$ python -q
>>> import numpy as np
>>> import numpy.linalg as la
>>> np.set_printoptions(suppress=True, linewidth=140)
>>> def tidy(a):
...     return np.round(a, 2) + 0
... 
>>> data = np.loadtxt("mat.csv", delimiter=",")
>>> print(data)
[[ 0.61 -0.45  2.07 -1.52  0.49]
 [-3.95  0.75  0.52 -2.67  3.01]
 [-4.36  0.99 -0.64 -1.23  2.38]
 [ 1.29 -0.27 -0.18  1.42 -1.24]
 [-2.44  1.79 -3.76 -2.58 -2.52]
 [-2.39  0.11  1.36 -1.42  3.31]
 [-2.26  1.05 -1.08 -1.55 -0.07]
 [ 2.45 -0.31  0.82  0.63 -0.98]
 [ 1.23 -1.37  2.98  0.05  2.29]
 [ 2.51 -1.56  3.65  2.45  1.94]
 [-2.83  0.37  2.63 -4.44  3.44]
 [ 2.88 -0.02 -0.08  0.5  -2.93]
 [ 0.91 -0.73  2.18 -0.9   0.27]
 [-0.8   1.44 -0.03 -4.76 -1.28]
 [-1.23  0.17  2.61 -2.62  3.37]
 [-1.66  1.7  -1.72 -3.25 -3.32]
 [-3.    0.5   1.93 -2.91  3.52]
 [ 2.92 -0.02 -1.84  3.78 -3.43]
 [-1.56  1.03 -1.61 -3.86 -1.66]
 [ 1.3  -1.51  2.32  3.71  3.13]
 [ 2.31 -1.06  2.28  2.67  1.33]
 [ 1.39  0.08 -2.26  2.85 -1.08]
 [-0.92 -0.02 -0.8   0.81  1.13]
 [ 2.68 -0.5  -2.46  3.88 -2.98]
 [ 3.24 -0.54  0.67  1.92 -0.87]
 [-1.24  0.13 -1.65  1.34  0.74]
 [ 3.04  0.15  0.32  0.6  -2.21]
 [ 0.81 -1.23  1.13  4.73  2.57]
 [ 2.6  -1.45  1.49  2.06 -0.11]]
>>> Xc = (data - data.mean(axis=0)) / data.std(axis=0)
>>> tidy(Xc.std(axis=0))
array([1., 1., 1., 1., 1.])
>>> coef = la.lstsq(np.delete(Xc, 1, axis=1), Xc[:, 1])[0]
>>> np.abs(coef).argmax()
np.int64(2)
>>> print(tidy(coef))
[-0.39 -0.38 -0.48 -0.27]
>>> hat = data @ la.solve(data.T @ data, data.T)
>>> np.allclose(hat @ hat, hat)
True
>>> tidy(hat @ data[:, 4])
array([ 0.49,  3.01,  2.38, -1.24, -2.52,  3.31, -0.07, -0.98,  2.29,  1.94,  3.44, -2.93,  0.27, -1.28,  3.37, -3.32,  3.52, -3.43, -1.66,
        3.13,  1.33, -1.08,  1.13, -2.98, -0.87,  0.74, -2.21,  2.57, -0.11])
>>> tidy(np.diag(hat))
array([0.1 , 0.12, 0.26, 0.05, 0.17, 0.09, 0.09, 0.09, 0.19, 0.2 , 0.17, 0.12, 0.16, 0.26, 0.25, 0.39, 0.15, 0.23, 0.2 , 0.15, 0.13, 0.27,
       0.08, 0.16, 0.17, 0.11, 0.25, 0.22, 0.16])
>>> lab = data[:, 1] > np.median(data[:, 1])
>>> r0 = data[lab].mean(axis=0) - data[~lab].mean(axis=0)
>>> print(tidy(r0))
[-3.45  1.47 -1.19 -3.64  0.5 ]
>>> Xc = data - data.mean(axis=0)
>>> V = la.svd(Xc)[2][:3]
>>> A2 = Xc - Xc @ V.T @ V
>>> tidy(A2.std(axis=0))
array([0.17, 0.22, 0.17, 0.09, 0.16])
>>> la.norm(A2, axis=1).round(6).argmax()
np.int64(15)
>>> print(tidy(la.norm(A2) / la.norm(Xc)))
0.08
>>> rng = np.random.default_rng(94942)
>>> X = np.eye(4, dtype=int)[rng.permutation(4)] * np.array([1, 1, 0, 1])
>>> X
array([[1, 0, 0, 0],
       [0, 1, 0, 0],
       [0, 0, 0, 1],
       [0, 0, 0, 0]])
>>> la.lstsq(X[:-1].T, X[-1])[2]
np.int32(3)
>>> tidy(np.trace(la.pinv(X) @ X))
np.float64(3.0)
>>> print(np.allclose(X[:-1].T @ la.lstsq(X[:-1].T, X[-1])[0], X[-1]))
True
>>> print(np.abs(np.diag(la.qr(X)[1])) > 1e-9)
[ True  True False False]
>>> np.unique(X.round(6), axis=0).shape
(4, 4)
>>> lab = rng.integers(0, 3, 8)
>>> mat = np.array([[0, 1, -3, 2, 7, -2, 3, 4],
...     [6, 3, -1, 1, 0, 1, -6, -6],
...     [3, -7, -3, 3, -7, 9, -2, 2],
...     [5, 1, -5, -5, 6, 0, -4, -2],
...     [-8, -1, 7, 0, 8, 5, 5, 2],
...     [1, -9, 4, -2, -2, -6, 2, -7],
...     [4, -5, -3, -7, -4, -9, 5, 2],
...     [7, -5, 9, -3, -1, -1, 7, -5]]) * (lab[:, None] == lab)
>>> mat
array([[ 0,  0, -3,  2,  0,  0,  0,  0],
       [ 0,  3,  0,  0,  0,  1,  0, -6],
       [ 3,  0, -3,  3,  0,  0,  0,  0],
       [ 5,  0, -5, -5,  0,  0,  0,  0],
       [ 0,  0,  0,  0,  8,  0,  5,  0],
       [ 0, -9,  0,  0,  0, -6,  0, -7],
       [ 0,  0,  0,  0, -4,  0,  5,  0],
       [ 0, -5,  0,  0,  0, -1,  0, -5]])
>>> hat = np.triu(np.array([[1, 1, 0, 0], [0, 0, 1, 3], [2, 2, 3, 0], [2, 3, 0, 0]]), 1) + np.eye(4)
>>> A2 = hat @ X @ la.inv(hat)
>>> np.poly(A2)
array([ 1., -2.,  1.,  0.,  0.])
>>> np.count_nonzero(mat)
np.int64(21)
>>> mat.sum(axis=0)
array([  8, -11, -11,   0,   4,  -6,  10, -18])
>>> tidy(la.norm(mat))
np.float64(22.54)
>>> la.matrix_rank(mat)
np.int64(8)
>>> print(mat - mat[0])
[[ 0  0  0  0  0  0  0  0]
 [ 0  3  3 -2  0  1  0 -6]
 [ 3  0  0  1  0  0  0  0]
 [ 5  0 -2 -7  0  0  0  0]
 [ 0  0  3 -2  8  0  5  0]
 [ 0 -9  3 -2  0 -6  0 -7]
 [ 0  0  3 -2 -4  0  5  0]
 [ 0 -5  3 -2  0 -1  0 -5]]
>>> print(np.abs(mat).max())
9
>>> vec = np.array([4, 0, 4, 3, 3, 0, 4, 0])
>>> target = mat @ vec
>>> target
array([ -6,   0,   9, -15,  44,   0,   8,   0])
>>> tidy(la.solve(mat, mat[:, 3]))
array([0., 0., 0., 1., 0., 0., 0., 0.])
>>> tidy(la.solve(mat, target + mat[:, 0]))
array([5., 0., 4., 3., 3., 0., 4., 0.])
